% python3 -q
>>> import numpy as np
>>> np.set_printoptions(precision=2, suppress=True, linewidth=100, floatmode="fixed")
>>> def rd(a):
...     return np.round(a, 2) + 0
... 
>>> A = np.array([[-0.54, -0.84, -0.3, -0.36],
...     [0.09, 0.14, 0.05, 0.06],
...     [1.62, 2.52, 0.9, 1.08],
...     [-1.26, -1.96, -0.7, -0.84]])
>>> # looks like rank 1
>>> rng = np.random.default_rng(30458)
>>> z = rng.permutation(4)
>>> print(z)
[0 2 1 3]
>>> Y = A[z][:, z]
>>> print(np.allclose(Y, A))
False
>>> print(rd(np.sort(np.abs(np.linalg.eigvals(Y)))))
[0.00 0.00 0.00 0.34]
>>> print(rd(np.trace(Y)))
-0.34
>>> f, g = A[3], A[1]
>>> print(rd(f @ g))
-0.47
>>> pr = (f @ g) / (f @ f) * f
>>> print(rd((g - pr) @ f))
0.0
>>> Y = A / np.sqrt((A ** 2).mean(axis=1, keepdims=True))
>>> print(np.linalg.matrix_rank(Y) == np.linalg.matrix_rank(A))
True
>>> feats = np.loadtxt("out18.csv", delimiter=",")
>>> print(feats)
[[0.67 0.00 0.00 0.00 0.00 0.33]
 [0.00 0.50 0.25 0.00 0.00 0.25]
 [0.00 0.25 0.25 0.00 0.25 0.25]
 [0.00 0.00 0.00 1.00 0.00 0.00]
 [0.00 0.00 0.00 0.00 1.00 0.00]
 [0.00 0.00 0.00 0.00 0.50 0.50]]
>>> vec = np.array([2, -2, 1, -3, 2, 2])
>>> y = feats @ vec
>>> b, lr = np.zeros(6), 1 / np.linalg.norm(feats, 2) ** 2
>>> for i in range(10):
...     b -= lr * feats.T @ (feats @ b - y)
...     if i % 2 == 0: print(i, round(np.linalg.norm(feats @ b - y), 2))
... 
0 1.52
2 0.61
4 0.35
6 0.25
8 0.21
>>> print(rd(b))
[ 2.10 -0.93 -0.39 -3.00  2.07  1.80]
>>> z = rng.permutation(6)
>>> Y = feats[:, z] * rng.choice([-1, 1], 6)
>>> print(Y)
[[-0.00 -0.00 -0.33  0.00  0.00  0.67]
 [-0.50 -0.00 -0.25  0.25  0.00  0.00]
 [-0.25 -0.00 -0.25  0.25  0.25  0.00]
 [-0.00 -1.00 -0.00  0.00  0.00  0.00]
 [-0.00 -0.00 -0.00  0.00  1.00  0.00]
 [-0.00 -0.00 -0.50  0.00  0.50  0.00]]
>>> U, _, Vh = np.linalg.svd(feats.T @ Y)
>>> print(rd(U @ Vh))
[[ 0.00  0.00  0.00  0.00  0.00  1.00]
 [-1.00  0.00  0.00  0.00  0.00  0.00]
 [ 0.00  0.00  0.00  1.00  0.00  0.00]
 [ 0.00 -1.00  0.00  0.00  0.00  0.00]
 [ 0.00  0.00  0.00  0.00  1.00  0.00]
 [ 0.00  0.00 -1.00  0.00  0.00  0.00]]
>>> print(rd(np.linalg.lstsq(feats, Y)[0]))
[[ 0.00  0.00  0.00  0.00  0.00  1.00]
 [-1.00  0.00  0.00  0.00  0.00  0.00]
 [ 0.00  0.00  0.00  1.00  0.00  0.00]
 [ 0.00 -1.00  0.00  0.00  0.00  0.00]
 [ 0.00  0.00  0.00  0.00  1.00  0.00]
 [ 0.00  0.00 -1.00  0.00  0.00  0.00]]
>>> K = np.load("m.npy")
>>> print(rd(K))
[[-0.17 -0.34 -0.59  0.71]
 [ 0.64 -0.27 -0.57 -0.45]
 [-0.29  0.77 -0.55 -0.17]
 [ 0.69  0.48  0.15  0.52]]
>>> print(rd(np.einsum("ij,ji->", K, K)))
0.22
>>> print(rd(np.linalg.det(K.T)))
-1.0
>>> data = rng.normal(size=(23, 5))
>>> data = 10 * data / np.linalg.norm(data, axis=1, keepdims=True)
>>> print(rd(data))
[[-0.29  5.91  3.19  0.46  7.39]
 [-8.33 -2.51 -4.15  1.18 -2.40]
 [-7.23 -0.18  0.14  3.30 -6.06]
 [ 2.43  5.48 -3.42  1.40 -7.10]
 [-4.77 -5.76 -2.64  0.92  6.02]
 [-2.58 -1.68  1.99 -1.67 -9.16]
 [ 7.70 -0.70  3.08 -3.56  4.25]
 [ 5.50 -3.62  5.89  0.48  4.66]
 [ 4.22  2.67  3.75 -3.95  6.74]
 [ 7.21 -3.63  1.92 -1.30  5.43]
 [ 2.34 -6.48  6.32  2.56  2.48]
 [-4.48 -2.92  7.77 -2.71 -1.91]
 [ 4.38 -2.31 -2.97  0.00  8.16]
 [-4.85 -1.70 -6.14 -3.62  4.78]
 [ 1.90 -6.76  1.18 -0.83  6.97]
 [-2.79 -3.78 -8.11  0.37 -3.46]
 [ 5.57  2.20  0.50 -3.04  7.39]
 [-1.09  5.65 -3.51 -6.99 -2.40]
 [-0.40 -1.59 -6.38 -2.98 -6.91]
 [-5.31 -2.36  0.07  8.13 -0.45]
 [ 1.42 -8.34  3.41 -2.94  2.86]
 [-5.94  0.08 -7.56 -1.21 -2.46]
 [-7.49 -1.78  4.08  2.60  4.17]]
>>> vec = np.array([2, -3, 2, 1, -2])
>>> y = data @ vec
>>> try:
...     np.linalg.solve(data, y)
... except np.linalg.LinAlgError as e:
...     print(e)
... 
Last 2 dimensions of the array must be square
>>> print(rd(np.linalg.solve(data.T @ data, data.T @ y)))
[ 2.00 -3.00  2.00  1.00 -2.00]
>>> print(rd(np.linalg.lstsq(data, y)[0]))
[ 2.00 -3.00  2.00  1.00 -2.00]
>>> y = y + 0.3 * rng.normal(size=23)
>>> print(rd(y))
[-26.48 -10.81   1.80  -2.51  -8.57  20.10  11.18  24.72  -9.47  17.26  34.78  16.43  -5.74 -30.04
  11.15  -3.74 -11.96 -28.30   2.23   6.21  26.17 -23.00  -7.18]
>>> b, *_ = np.linalg.lstsq(data, y)
>>> print(rd(b))
[ 2.00 -3.00  1.98  1.03 -1.98]
>>> print(rd(data.T @ (y - data @ b)))
[0.00 0.00 0.00 0.00 0.00]
